In [1]: import numpy as np

In [2]: from numpy import linalg as LA

In [3]: np.set_printoptions(precision=1, suppress=True, linewidth=200, sign=" ")

In [4]: E = np.load("layer0.npy")

In [5]: E.round(1) + 0
Out[5]: 
array([[18.6, -6.1,  7.9, -4.8],
       [12.7, -4.5,  6. , -3.7],
       [11.1, -4. ,  5.4, -3.4],
       [ 9.7, -3.6,  4.9, -3.1],
       [ 4. , -1.6,  2.5, -1.7],
       [ 4. , -1.6,  2.5, -1.7],
       [ 0.7, -0.2,  0.6, -0.5],
       [ 0.5, -0.2,  0.4, -0.4],
       [ 0.2,  0. ,  0.2, -0.2],
       [-0.1,  0. , -0.1,  0.1],
       [-0.1, -0.1, -0.1,  0.2],
       [-1.3, -2.4,  1.3, -0.1],
       [-1.5, -2.6,  1.4, -0.2],
       [-2.1, -3.2,  1.9, -0.3],
       [-2.1, -3.2,  2. , -0.3],
       [-2.3, -3.4,  2.1, -0.4],
       [-7.8, -6.9,  5. , -1.6],
       [-8.3, -7.2,  5.3, -1.7]])

In [6]: W2 = E[[3, 2]].astype(float)

In [7]: for _ in range(6):
   ...:     labels = LA.norm(E[:, None] - W2, axis=-1).argmin(axis=1)
   ...:     W2 = np.array([E[labels == j].mean(axis=0) for j in range(2)])
   ...: 

In [8]: labels
Out[8]: array([ 1,  1,  1,  1,  0,  0,  0,  0,  0,  0,  0,  0,  0,  0,  0,  0,  0,  0])

In [9]: np.bincount(labels)
Out[9]: array([ 14,   4])

In [10]: W2[1] - W2[0]
Out[10]: array([14.2, -2.2,  4.3, -3.1])

In [11]: d = LA.norm(E[:, None] - E[None], axis=-1)

In [12]: (d + 1e9 * np.eye(18)).round(6).argmin(axis=1)
Out[12]: array([  1,   2,   3,   2,   5,   4,   7,   6,   7,  10,   9,  12,  11,  14,  13,  14,  17,  16])

In [13]: d[:5, :5]
Out[13]: 
array([[  0. ,   6.5,   8.3,   9.9,  16.5],
       [  6.5,   0. ,   1.8,   3.4,   9.9],
       [  8.3,   1.8,   0. ,   1.6,   8.1],
       [  9.9,   3.4,   1.6,   0. ,   6.5],
       [ 16.5,   9.9,   8.1,   6.5,   0. ]])

In [14]: np.unravel_index(d.round(6).argmax(), d.shape)
Out[14]: (np.int64(0), np.int64(17))

In [15]: np.flatnonzero(d[8] < d.mean() / 2)
Out[15]: array([  6,   7,   8,   9,  10,  11,  12,  13])

In [16]: d[8]
Out[16]: array([ 21.4,  14.9,  13.1,  11.5,   5. ,   4.9,   0.7,   0.4,   0. ,   0.5,   0.6,   3. ,   3.3,   4.2,   4.3,   4.6,  11.7,  12.3])

In [17]: np.round(np.diff(E, axis=0), 1) + 0
Out[17]: 
array([[-5.9,  1.7, -1.9,  1.1],
       [-1.6,  0.5, -0.6,  0.3],
       [-1.4,  0.4, -0.5,  0.3],
       [-5.6,  1.9, -2.4,  1.4],
       [-0.1,  0. ,  0. ,  0. ],
       [-3.3,  1.4, -1.9,  1.2],
       [-0.2,  0.1, -0.2,  0.1],
       [-0.3,  0.1, -0.2,  0.2],
       [-0.3,  0. , -0.3,  0.3],
       [ 0. ,  0. ,  0. ,  0. ],
       [-1.1, -2.3,  1.4, -0.3],
       [-0.2, -0.2,  0.2, -0.1],
       [-0.6, -0.6,  0.5, -0.2],
       [-0.1, -0.1,  0. ,  0. ],
       [-0.2, -0.2,  0.1, -0.1],
       [-5.4, -3.5,  2.9, -1.2],
       [-0.5, -0.3,  0.2, -0.1]])

In [18]: E.sum(axis=1)
Out[18]: array([ 15.5,  10.4,   9.1,   7.9,   3.2,   3.2,   0.6,   0.4,   0.2,  -0.1,  -0.2,  -2.5,  -2.8,  -3.7,  -3.8,  -4. , -11.2, -11.9])

In [19]: E.mean(axis=0)
Out[19]: array([ 2. , -2.8,  2.7, -1.3])
